% ipython --no-banner

In [1]: import numpy as np

In [2]: from numpy import linalg as LA

In [3]: np.set_printoptions(suppress=True, linewidth=200)

In [4]: X = np.load("dump.npy")

In [5]: print(X)
[[ 1  0  0  0  0  0  0  0  0  0  0]
 [-7  1  0  0  0  0  0  0  0  0  0]
 [-1 -2  1  0  0  0  0  0  0  0  0]
 [-9 -3 -5  1  0  0  0  0  0  0  0]
 [-4  5  6 -1  1  0  0  0  0  0  0]
 [ 3 -3  6  5  4  1  0  0  0  0  0]
 [-7 -8 -5 -3 -6 -2  1  0  0  0  0]
 [ 5 -3  3  8  0  1  1  1  0  0  0]
 [-6  8  6  6  0 -1  0 -2  1  0  0]
 [ 2 -9 -4 -2 -5 -5 -1 -4  6  1  0]
 [-9 -3  1 -3 -1 -6  0 -4  9  4  1]]

In [6]: print([round(float(x), 3) for x in LA.svd(X, compute_uv=False)[:3]])
[23.734, 18.868, 13.555]

In [7]: A2 = X / LA.norm(X, axis=1, keepdims=True)

In [8]: cov = A2 @ A2.T

In [9]: print((np.abs(cov) > 0.9).astype(int))
[[1 1 0 0 0 0 0 0 0 0 0]
 [1 1 0 0 0 0 0 0 0 0 0]
 [0 0 1 0 0 0 0 0 0 0 0]
 [0 0 0 1 0 0 0 0 0 0 0]
 [0 0 0 0 1 0 0 0 0 0 0]
 [0 0 0 0 0 1 0 0 0 0 0]
 [0 0 0 0 0 0 1 0 0 0 0]
 [0 0 0 0 0 0 0 1 0 0 0]
 [0 0 0 0 0 0 0 0 1 0 0]
 [0 0 0 0 0 0 0 0 0 1 0]
 [0 0 0 0 0 0 0 0 0 0 1]]

In [10]: print((cov - 2 * np.eye(11)).round(6).argmax(axis=1))
[7 3 6 1 8 7 3 5 4 6 1]

In [11]: rng = np.random.default_rng(6160)

In [12]: lab = rng.permutation(11)

In [13]: print(lab)
[ 2  1  5  0  9 10  6  3  8  4  7]

In [14]: A2 = X[lab][:, lab]

In [15]: print(np.allclose(A2, X))
False

In [16]: print(np.diag(A2))
[1 1 1 1 1 1 1 1 1 1 1]

In [17]: J = np.load("test2.npy")

In [18]: print(J.round(3))
[[ 0.17   0.057 -0.17   0.17  -0.283]
 [ 0.057  0.019 -0.057  0.057 -0.094]
 [-0.17  -0.057  0.17  -0.17   0.283]
 [ 0.17   0.057 -0.17   0.17  -0.283]
 [-0.283 -0.094  0.283 -0.283  0.472]]

In [19]: evals, V = LA.eigh(J)

In [20]: vec = np.array([1, 4, 3, -4, 6])

In [21]: print((np.sign(V[:, -1].round(6)) == np.sign(V[0, -1].round(6))).astype(int))
[1 1 0 1 0]

In [22]: print(np.round(V * np.abs(evals) @ V.T, 3))
[[ 0.17   0.057 -0.17   0.17  -0.283]
 [ 0.057  0.019 -0.057  0.057 -0.094]
 [-0.17  -0.057  0.17  -0.17   0.283]
 [ 0.17   0.057 -0.17   0.17  -0.283]
 [-0.283 -0.094  0.283 -0.283  0.472]]

In [23]: feats = np.array([[1.2, -2.3, -0.4, 0.0, 0.5, -1.6, -0.1, 1.3, 0.8],
    ...:     [-0.1, -1.0, 0.7, 0.7, 1.1, 0.0, -0.4, -0.7, 0.2],
    ...:     [0.0, -0.8, 0.1, 0.6, 0.4, 0.0, -0.9, 0.8, -0.9],
    ...:     [-1.0, 1.0, 1.3, 0.5, 0.5, -2.1, 0.6, 0.2, -1.8],
    ...:     [-0.4, -0.2, 0.0, 2.6, 1.6, 0.3, 0.2, -0.2, 0.5]])

In [24]: feats[4] = feats[0] + 0.1 * rng.normal(size=9)

In [25]: print(feats.round(3))
[[ 1.2   -2.3   -0.4    0.     0.5   -1.6   -0.1    1.3    0.8  ]
 [-0.1   -1.     0.7    0.7    1.1    0.    -0.4   -0.7    0.2  ]
 [ 0.    -0.8    0.1    0.6    0.4    0.    -0.9    0.8   -0.9  ]
 [-1.     1.     1.3    0.5    0.5   -2.1    0.6    0.2   -1.8  ]
 [ 1.037 -2.471 -0.491  0.062  0.645 -1.635 -0.115  1.355  0.73 ]]

In [26]: A2 = feats / np.sqrt((feats ** 2).mean(axis=1, keepdims=True))

In [27]: print(A2[1].round(3))
[-0.152 -1.521  1.065  1.065  1.673  0.    -0.608 -1.065  0.304]

In [28]: print(np.round(LA.norm(A2, axis=1), 3))
[3. 3. 3. 3. 3.]

In [29]: print(LA.matrix_rank(A2) == LA.matrix_rank(feats))
True

In [30]: print(LA.matrix_rank(feats - feats.mean(axis=1, keepdims=True)))
5

In [31]: print(np.round(LA.norm(feats, axis=0), 3))
[1.877 3.747 1.61  1.051 1.512 3.105 1.163 2.167 2.294]

In [32]: print(np.round(LA.norm(feats, axis=1), 3))
[3.47  1.972 1.852 3.499 3.592]

In [33]: print(LA.norm(feats, axis=1).argmax())
4

In [34]: print(np.round(LA.norm(feats, 1), 3), np.round(LA.norm(feats, np.inf), 3))
7.571 9.0

In [35]: print(round(float(LA.norm(feats) ** 2 / LA.norm(feats, 2) ** 2), 3))
1.702

In [36]: feats @ feats
ValueError: matmul: Input operand 1 has a mismatch in its core dimension 0, with gufunc signature (n?,k),(k,m?)->(n?,m?) (size 5 is different from 9)


In [37]: cov = feats.T @ feats

In [38]: print(LA.matrix_rank(cov))
5

In [39]: print(round(np.trace(cov), 3), round((feats ** 2).sum(), 3))
44.499 44.499

In [40]: print(np.round(np.diag(cov), 3))
[ 3.525 14.037  2.591  1.104  2.285  9.644  1.353  4.696  5.263]

In [41]: print(np.allclose(cov, cov.T))
True

In [42]: M = np.load("out15.npy")

In [43]: print(M)
[[ 2  2  2  2  2]
 [ 2  4  4  4  4]
 [ 2  4  6  6  6]
 [ 2  4  6  8  8]
 [ 2  4  6  8 10]]

In [44]: print(M[2] @ M[3])
152

In [45]: print(LA.norm(M, axis=1).argmax())
4

In [46]: LA.norm(M, axis=2)
AxisError: axis 2 is out of bounds for array of dimension 2


In [47]: print(round(LA.norm(M[2] - M[3]), 3))
2.828

In [48]: print(np.round(LA.norm(M[2], 1), 3), np.round(LA.norm(M[2], np.inf), 3))
24.0 6.0

In [49]: print(np.round(LA.eigvals(M), 3))
[24.687  2.897  1.166  0.707  0.543]

In [50]: print(np.kron(np.eye(2, dtype=int), M))
[[ 2  2  2  2  2  0  0  0  0  0]
 [ 2  4  4  4  4  0  0  0  0  0]
 [ 2  4  6  6  6  0  0  0  0  0]
 [ 2  4  6  8  8  0  0  0  0  0]
 [ 2  4  6  8 10  0  0  0  0  0]
 [ 0  0  0  0  0  2  2  2  2  2]
 [ 0  0  0  0  0  2  4  4  4  4]
 [ 0  0  0  0  0  2  4  6  6  6]
 [ 0  0  0  0  0  2  4  6  8  8]
 [ 0  0  0  0  0  2  4  6  8 10]]

In [51]: print(round(LA.det(M.T), 3))
32.0

In [52]: print(np.einsum("ij,ji->", M, M))
620

In [53]: r0 = np.array([-5, -7, 0, -8, -4])

In [54]: A2 = M + np.outer(r0, np.eye(5)[0])

In [55]: print(np.round(LA.det(A2) / LA.det(M), 3), np.round(1 + LA.solve(M, r0)[0], 3))
-0.5 -0.5

In [56]: print(A2)
[[-3.  2.  2.  2.  2.]
 [-5.  4.  4.  4.  4.]
 [ 2.  4.  6.  6.  6.]
 [-6.  4.  6.  8.  8.]
 [-2.  4.  6.  8. 10.]]
